In [1]: import numpy as np

In [2]: from numpy import linalg as LA

In [3]: np.set_printoptions(precision=1, suppress=True, linewidth=200)

In [4]: rng = np.random.default_rng(8548)

In [5]: J = (rng.random((4, 4)) < 0.3) + np.eye(4)

In [6]: J /= J.sum(axis=1, keepdims=True)

In [7]: print(J)
[[0.5 0.5 0.  0. ]
 [0.  1.  0.  0. ]
 [0.5 0.  0.5 0. ]
 [0.  0.  0.  1. ]]

In [8]: # row-stochastic, so 1 is an eigenvalue

In [9]: W = np.array([[6, -6, -2, 4, -6],
   ...:     [4, 0, 6, -8, 5],
   ...:     [6, 9, -8, -1, -5],
   ...:     [-6, 6, 7, 0, -8]])

In [10]: beta = np.array([4, -7, -7, 6, -3])

In [11]: hid = np.maximum(J @ W + beta, 0)

In [12]: print(LA.matrix_rank(hid))
3

In [13]: cent = np.array([[-3, -3], [-3, 3], [-1, 0], [0, 2], [2, -2]])

In [14]: print(W @ cent)
[[-10 -16]
 [ -8 -38]
 [-47  17]
 [-23  52]]

In [15]: print(hid @ cent)
[[-27. -19.]
 [-20. -28.]
 [-30. -15.]
 [  0.  12.]]

In [16]: print((hid @ cent).round(6).argmax(axis=1))
[1 0 1 1]

In [17]: Y = np.array([[0, 4], [-2, 4]])

In [18]: cent = np.kron(Y, J)

In [19]: print(round(LA.norm(cent, 2), 1), round(LA.norm(Y, 2) * LA.norm(J, 2), 1))
6.7 6.7

In [20]: print(cent.shape)
(8, 8)

In [21]: evals, V = LA.eig(J)

In [22]: print(np.sort(LA.eigvals(J @ J)))
[0.2 0.2 1.  1. ]
